$ python3 -q
>>> import numpy as np
>>> np.set_printoptions(precision=2, suppress=True, linewidth=140, floatmode="fixed")
>>> rd = lambda a: np.round(a, 2) + 0
>>> m1 = np.load("dump.npy")
>>> print(m1)
[[-45 -27 -45]
 [ 20  12  20]
 [-35 -21 -35]
 [-10  -6 -10]
 [-20 -12 -20]
 [-10  -6 -10]
 [-40 -24 -40]
 [ 20  12  20]]
>>> # null space of dimension 2
>>> print(rd(np.trace(np.linalg.pinv(m1) @ m1)))
1.0
>>> vec = np.array([0, 1, 1])
>>> h1 = np.maximum(m1 @ vec, 0)
>>> print(np.flatnonzero(h1 > 1e-9))
[1 7]
>>> print(m1 * (h1 > 1e-9)[:, None])
[[ 0  0  0]
 [20 12 20]
 [ 0  0  0]
 [ 0  0  0]
 [ 0  0  0]
 [ 0  0  0]
 [ 0  0  0]
 [20 12 20]]
>>> print(np.maximum(m1 @ vec, 0) - np.maximum(-m1 @ vec, 0))
[-72  32 -56 -16 -32 -16 -64  32]
>>> print(m1.T @ h1)
[1280  768 1280]
>>> print(h1)
[ 0 32  0  0  0  0  0 32]
>>> rank = np.linalg.matrix_rank(m1)
>>> print(rank)
1
>>> N = np.linalg.svd(m1)[2][rank:].T
>>> print(np.allclose(m1 @ N, 0))
True
>>> print([int(np.linalg.matrix_rank(m1[:i])) for i in range(1, len(m1) + 1)])
[1, 1, 1, 1, 1, 1, 1, 1]
>>> print(rd(m1 @ N))
[[0.00 0.00]
 [0.00 0.00]
 [0.00 0.00]
 [0.00 0.00]
 [0.00 0.00]
 [0.00 0.00]
 [0.00 0.00]
 [0.00 0.00]]
>>> print(N.shape)
(3, 2)
>>> print([int(np.linalg.matrix_rank(np.delete(m1, i, axis=0))) for i in range(8)])
[1, 1, 1, 1, 1, 1, 1, 1]
>>> vec = np.array([-2, 0, 0])
>>> print((m1 @ vec).argmax())
0
>>> print(m1 @ vec)
[ 90 -40  70  20  40  20  80 -40]
>>> print(m1 @ np.ones(3))
[-117.00   52.00  -91.00  -26.00  -52.00  -26.00 -104.00   52.00]
>>> print(np.einsum("ij,j->i", m1, vec))
[ 90 -40  70  20  40  20  80 -40]
>>> def softmax(z):
...     e = np.exp(z - z.max(axis=-1, keepdims=True))
...     return e / e.sum(axis=-1, keepdims=True)
... 
>>> print(rd(softmax(m1[1])))
[0.50 0.00 0.50]
>>> print(rd(softmax(m1[1] + -3)))
[0.50 0.00 0.50]
>>> print(rd(softmax(m1).sum(axis=1)))
[1.00 1.00 1.00 1.00 1.00 1.00 1.00 1.00]
>>> att = m1 @ m1.T / np.sqrt(3)
>>> print(softmax(att).round(6).argmax(axis=1))
[0 1 0 0 0 0 0 1]
>>> print(rd(softmax(att)))
[[1.00 0.00 0.00 0.00 0.00 0.00 0.00 0.00]
 [0.00 0.50 0.00 0.00 0.00 0.00 0.00 0.50]
 [1.00 0.00 0.00 0.00 0.00 0.00 0.00 0.00]
 [1.00 0.00 0.00 0.00 0.00 0.00 0.00 0.00]
 [1.00 0.00 0.00 0.00 0.00 0.00 0.00 0.00]
 [1.00 0.00 0.00 0.00 0.00 0.00 0.00 0.00]
 [1.00 0.00 0.00 0.00 0.00 0.00 0.00 0.00]
 [0.00 0.50 0.00 0.00 0.00 0.00 0.00 0.50]]
>>> print(rd(softmax(att + np.triu(np.full(att.shape, -np.inf), 1))))
[[1.00 0.00 0.00 0.00 0.00 0.00 0.00 0.00]
 [0.00 1.00 0.00 0.00 0.00 0.00 0.00 0.00]
 [1.00 0.00 0.00 0.00 0.00 0.00 0.00 0.00]
 [1.00 0.00 0.00 0.00 0.00 0.00 0.00 0.00]
 [1.00 0.00 0.00 0.00 0.00 0.00 0.00 0.00]
 [1.00 0.00 0.00 0.00 0.00 0.00 0.00 0.00]
 [1.00 0.00 0.00 0.00 0.00 0.00 0.00 0.00]
 [0.00 0.50 0.00 0.00 0.00 0.00 0.00 0.50]]
